% python3 -q
>>> import numpy as np
>>> import numpy.linalg as la
>>> np.set_printoptions(precision=3, suppress=True, linewidth=120, sign=" ")
>>> def rd(a):
...     return np.round(a, 3) + 0
... 
>>> K = np.loadtxt("layer13.csv", delimiter=",")
>>> print(rd(K))
[[-0.083  0.264  0.12   0.795 -0.083  0.511 -0.099]
 [-0.193 -0.215  0.346 -0.396 -0.613  0.478 -0.188]
 [ 0.     0.088 -0.082 -0.226  0.229  0.515  0.786]
 [-0.303 -0.283 -0.147 -0.15   0.649  0.382 -0.466]
 [ 0.606  0.596  0.    -0.318  0.091  0.233 -0.337]
 [ 0.358 -0.373 -0.764  0.106 -0.304  0.206 -0.054]
 [-0.606  0.549 -0.504 -0.162 -0.207 -0.058 -0.063]]
>>> assert K == K.T
Traceback (most recent call last):
  File "<python-input-6>", line 1, in <module>
    assert K == K.T
           ^^^^^^^^
ValueError: The truth value of an array with more than one element is ambiguous. Use a.any() or a.all()
>>> print(np.allclose(K, K.T))
False
>>> la.determinant(K)
Traceback (most recent call last):
  File "<python-input-8>", line 1, in <module>
    la.determinant(K)
    ^^^^^^^^^^^^^^
AttributeError: module 'numpy.linalg' has no attribute 'determinant'
>>> K.inv()
Traceback (most recent call last):
  File "<python-input-9>", line 1, in <module>
    K.inv()
    ^^^^^
AttributeError: 'numpy.ndarray' object has no attribute 'inv'
>>> print(rd(np.sort(np.abs(la.eigvals(K)))))
[ 1.  1.  1.  1.  1.  1.  1.]
>>> print(rd(np.trace(K)))
-0.297
>>> data = np.load("a.npy")
>>> print(data)
[[-6.345 -1.654  3.897  6.305]
 [ 1.241 -1.143  0.109  1.103]
 [-4.237  0.697  2.776  4.411]
 [-7.328 -2.     4.795  3.213]
 [-1.149 -1.612  0.623 -0.426]
 [-3.569 -1.557  3.111  4.62 ]
 [-5.795 -1.156  3.519  4.621]
 [-5.037 -0.327  3.915  6.354]
 [-6.474 -1.366  4.396  6.607]
 [-3.057 -1.052  1.303  3.99 ]
 [-0.709 -1.181  0.983  0.744]
 [-5.058 -0.142  2.309  5.925]
 [-2.808  0.361  1.721  0.721]
 [-2.084 -0.672  1.258  0.917]
 [-0.44  -2.685  2.48   0.233]
 [-1.123 -1.392  1.544  1.997]
 [-4.933 -0.713  3.677  4.166]
 [-1.109 -0.569  2.175  1.317]
 [-1.622 -1.675  0.667  1.146]
 [-3.371 -1.083  1.682  4.891]
 [-0.334 -0.193  3.107  0.686]
 [ 1.959 -0.715  1.346  0.621]
 [-1.34  -2.792 -0.178  1.26 ]
 [-0.7   -3.016 -0.557  2.258]
 [-1.1   -1.774  1.916 -0.04 ]
 [-3.265 -0.096  1.969 -0.383]
 [-6.403 -2.325  2.885  5.388]
 [-6.211 -1.258  4.124  4.57 ]]
>>> cov = data.T @ data
>>> print(rd(np.trace(cov)), rd((data ** 2).sum()))
1023.086 1023.086
>>> print((data @ data.T).shape)
(28, 28)
>>> print(rd(cov))
[[ 414.728   93.278 -256.219 -351.63 ]
 [  93.278   61.506  -64.985  -87.68 ]
 [-256.219  -64.985  190.284  224.517]
 [-351.63   -87.68   224.517  356.569]]
>>> rng = np.random.default_rng(5931)
>>> idx = rng.permutation(4)
>>> print(idx)
[ 2  0  1  3]
>>> Y = cov[idx][:, idx]
>>> print(rd(np.trace(Y)))
1023.086
>>> print(rd(np.sort(np.abs(la.eigvals(Y)))))
[  21.092   37.907   38.68   925.406]
>>> feats = np.load("arr.npy")
>>> print(feats)
[[ 2.  3.  0.]
 [ 3.  1.  3.]
 [ 0.  3.  0.]]
>>> print((feats - feats.T) / 2)
[[ 0.  0.  0.]
 [ 0.  0.  0.]
 [ 0.  0.  0.]]
>>> print(feats @ feats)
[[ 13.   9.   9.]
 [  9.  19.   3.]
 [  9.   3.   9.]]
>>> la.determinant(feats)
Traceback (most recent call last):
  File "<python-input-28>", line 1, in <module>
    la.determinant(feats)
    ^^^^^^^^^^^^^^
AttributeError: module 'numpy.linalg' has no attribute 'determinant'
>>> feats.inv()
Traceback (most recent call last):
  File "<python-input-29>", line 1, in <module>
    feats.inv()
    ^^^^^^^^^
AttributeError: 'numpy.ndarray' object has no attribute 'inv'
>>> def softmax(z):
...     e = np.exp(z - z.max(axis=-1, keepdims=True))
...     return e / e.sum(axis=-1, keepdims=True)
... 
>>> print(rd(softmax(feats[0] + 2)))
[ 0.259  0.705  0.035]
>>> print(rd(softmax(feats).sum(axis=1)))
[ 1.  1.  1.]
>>> att = feats @ feats.T / np.sqrt(3)
>>> print(rd(softmax(att)[0] @ feats))
[ 1.917  2.834  0.249]
>>> vals, evecs = la.eigh(feats)
>>> x = np.array([1, 0, 0])
>>> print(x @ feats @ x / (x @ x), rd(vals[0]), rd(vals[-1]))
2.0 -3.359 5.359
>>> print(rd(la.eigvalsh(feats[1:, 1:])))
[-2.541  3.541]
>>> print((np.sign(evecs[:, -1].round(6)) == np.sign(evecs[0, -1].round(6))).astype(int))
[ 1  1  1]
>>> E = np.triu(rng.random((6, 6)) < 0.4, 1).astype(int)
>>> E = E + E.T
>>> print(E)
[[ 0  0  1  0  1  0]
 [ 0  0  0  0  0  0]
 [ 1  0  0  0  0  1]
 [ 0  0  0  0  1  1]
 [ 1  0  0  1  0  1]
 [ 0  0  1  1  1  0]]
>>> # 2 groups of indices that never mix
>>> vals, evecs = la.eigh(E)
>>> x = np.array([3, 3, 3, 1, 3, 3])
>>> print(rd(evecs * np.maximum(vals, 0) @ evecs.T))
[[ 0.546  0.     0.546  0.172  0.399  0.399]
 [ 0.     0.     0.     0.     0.     0.   ]
 [ 0.546  0.     0.546  0.172  0.399  0.399]
 [ 0.172  0.     0.172  0.639  0.626  0.626]
 [ 0.399  0.     0.399  0.626  0.719  0.719]
 [ 0.399  0.     0.399  0.626  0.719  0.719]]
>>> print(rd(la.eigvalsh(E[1:, 1:])))
[-1.481 -1.     0.     0.311  2.17 ]
>>> print(x @ E @ x)
84
>>> print(rd(x @ E @ x / (x @ x)), vals[0], rd(vals[-1]))
1.826 -2.0 2.481
>>> print(rd(evecs * np.abs(vals) @ evecs.T))
[[ 1.093  0.     0.093  0.345 -0.202  0.798]
 [ 0.     0.     0.     0.     0.     0.   ]
 [ 0.093  0.     1.093  0.345  0.798 -0.202]
 [ 0.345  0.     0.345  1.279  0.252  0.252]
 [-0.202  0.     0.798  0.252  1.438  0.438]
 [ 0.798  0.    -0.202  0.252  0.438  1.438]]
>>> left, sig, vt = la.svd(E)
>>> evecs = vt[:(sig > 1e-8).sum()]
>>> x = E[5] + 3 * E[2] + rng.integers(2) * np.eye(6)[4]
>>> print(x)
[ 3.  0.  1.  1.  2.  3.]
>>> print(rd(np.diag(evecs.T @ evecs)))
[ 0.75  0.    0.75  1.    0.75  0.75]
>>> print(np.allclose(evecs.T @ evecs @ x, x))
False
>>> print(rd(la.det(E)))
0.0
>>> print(la.matrix_power(E, 3))
[[ 0  0  4  2  5  1]
 [ 0  0  0  0  0  0]
 [ 4  0  0  2  1  5]
 [ 2  0  2  2  4  4]
 [ 5  0  1  4  2  6]
 [ 1  0  5  4  6  2]]
>>> print((E + E.T) / 2)
[[ 0.  0.  1.  0.  1.  0.]
 [ 0.  0.  0.  0.  0.  0.]
 [ 1.  0.  0.  0.  0.  1.]
 [ 0.  0.  0.  0.  1.  1.]
 [ 1.  0.  0.  1.  0.  1.]
 [ 0.  0.  1.  1.  1.  0.]]
>>> print(np.allclose(E @ E.T, E.T @ E))
True
>>> rk = la.matrix_rank(E)
>>> print(rk)
4
>>> ns = la.svd(E)[2][rk:].T
>>> print([int(la.matrix_rank(E[:, :j + 1])) for j in range(6)])
[1, 1, 2, 3, 4, 4]
>>> print([int(la.matrix_rank(E[:i])) for i in range(1, len(E) + 1)])
[1, 1, 2, 3, 4, 4]
>>> print(la.matrix_rank(E.T @ E), la.matrix_rank(E @ E.T))
4 4
>>> print(ns.shape)
(6, 2)
>>> print(rd(E @ ns))
[[ 0.  0.]
 [ 0.  0.]
 [ 0.  0.]
 [ 0.  0.]
 [ 0.  0.]
 [ 0.  0.]]
